In [1]: import numpy as np

In [2]: np.set_printoptions(precision=2, suppress=True, linewidth=120, floatmode="fixed")

In [3]: m1 = np.loadtxt("x.csv", delimiter=",")

In [4]: m1
Out[4]: 
array([[ 3.00,  4.00,  5.00],
       [ 6.00,  7.00,  8.00],
       [ 9.00, 10.00, 11.00],
       [12.00, 13.00, 14.00]])

In [5]: rk = np.linalg.matrix_rank(m1)

In [6]: rk
Out[6]: np.int64(2)

In [7]: N = np.linalg.svd(m1)[2][rk:].T

In [8]: [int(np.linalg.matrix_rank(np.delete(m1, i, axis=0))) for i in range(4)]
Out[8]: [2, 2, 2, 2]

In [9]: [int(np.linalg.matrix_rank(m1[:, :j + 1])) for j in range(3)]
Out[9]: [1, 2, 2]

In [10]: np.round(m1 @ N, 2) + 0
Out[10]: 
array([[0.00],
       [0.00],
       [0.00],
       [0.00]])

In [11]: N @ N.T
Out[11]: 
array([[ 0.17, -0.33,  0.17],
       [-0.33,  0.67, -0.33],
       [ 0.17, -0.33,  0.17]])

In [12]: [int(np.linalg.matrix_rank(m1[:i])) for i in range(1, len(m1) + 1)]
Out[12]: [1, 2, 2, 2]

In [13]: N.shape
Out[13]: (3, 1)

In [14]: m1 @ np.linalg.pinv(m1) @ m1
Out[14]: 
array([[ 3.00,  4.00,  5.00],
       [ 6.00,  7.00,  8.00],
       [ 9.00, 10.00, 11.00],
       [12.00, 13.00, 14.00]])

In [15]: np.allclose(m1[:-1].T @ np.linalg.lstsq(m1[:-1].T, m1[-1])[0], m1[-1])
Out[15]: True

In [16]: np.abs(np.diag(np.linalg.qr(m1)[1])) > 1e-9
Out[16]: array([ True,  True, False])
